% python3 -q
>>> import numpy as np
>>> np.set_printoptions(suppress=True, linewidth=100)
>>> rd = lambda a: np.round(a, 1) + 0
>>> K = np.array([[0, -1, -2, 2], [1, 0, -2, -1], [2, 2, 0, 0], [-2, 1, 0, 0]])
>>> # skew-symmetric
>>> other = np.linalg.invert(K)
Traceback (most recent call last):
  File "<python-input-5>", line 1, in <module>
    other = np.linalg.invert(K)
            ^^^^^^^^^^^^^^^^
AttributeError: module 'numpy.linalg' has no attribute 'invert'
>>> other = np.linalg.inv(K)
>>> rd(np.linalg.det(K) * np.linalg.det(other))
np.float64(1.0)
>>> rd(np.linalg.slogdet(K)[0])
np.float64(1.0)
>>> rd(np.linalg.cond(K))
np.float64(1.8)
>>> rd(other)
array([[ 0. ,  0. ,  0.2, -0.3],
       [ 0. ,  0. ,  0.3,  0.3],
       [-0.2, -0.3,  0. , -0.2],
       [ 0.3, -0.3,  0.2,  0. ]])
>>> rd(np.linalg.det(K) * other)
array([[  0.,   0.,   6., -12.],
       [  0.,   0.,  12.,  12.],
       [ -6., -12.,   0.,  -6.],
       [ 12., -12.,   6.,   0.]])
>>> np.allclose(other, K.T)
False
>>> Q = K.astype(float).copy()
>>> for j in range(4):
...     Q[:, j] -= Q[:, :j] @ (Q[:, :j].T @ Q[:, j])
...     Q[:, j] /= np.linalg.norm(Q[:, j])
... 
>>> rd(Q.T @ K)
array([[ 3. ,  0.7, -0.7, -0.3],
       [ 0. ,  2.4,  1. , -0.8],
       [ 0. ,  0. ,  2.5, -0.6],
       [ 0. ,  0. ,  0. ,  2. ]])
>>> rd(Q.T @ Q)
array([[1., 0., 0., 0.],
       [0., 1., 0., 0.],
       [0., 0., 1., 0.],
       [0., 0., 0., 1.]])
>>> other = K / np.linalg.norm(K, axis=1, keepdims=True)
>>> C2 = other @ other.T
>>> rd(np.linalg.norm(other, axis=1))
array([1., 1., 1., 1.])
>>> (np.abs(C2) > 0.9).astype(int)
array([[1, 0, 0, 0],
       [0, 1, 0, 0],
       [0, 0, 1, 0],
       [0, 0, 0, 1]])
>>> np.argwhere(np.triu(np.abs(C2) > 0.95, 1))
array([], shape=(0, 2), dtype=int64)
>>> (C2 - 2 * np.eye(4)).round(6).argmax(axis=1)
array([1, 2, 1, 0])
>>> rd(np.degrees(np.arccos(np.clip(C2[1, 0], -1, 1))))
np.float64(74.2)
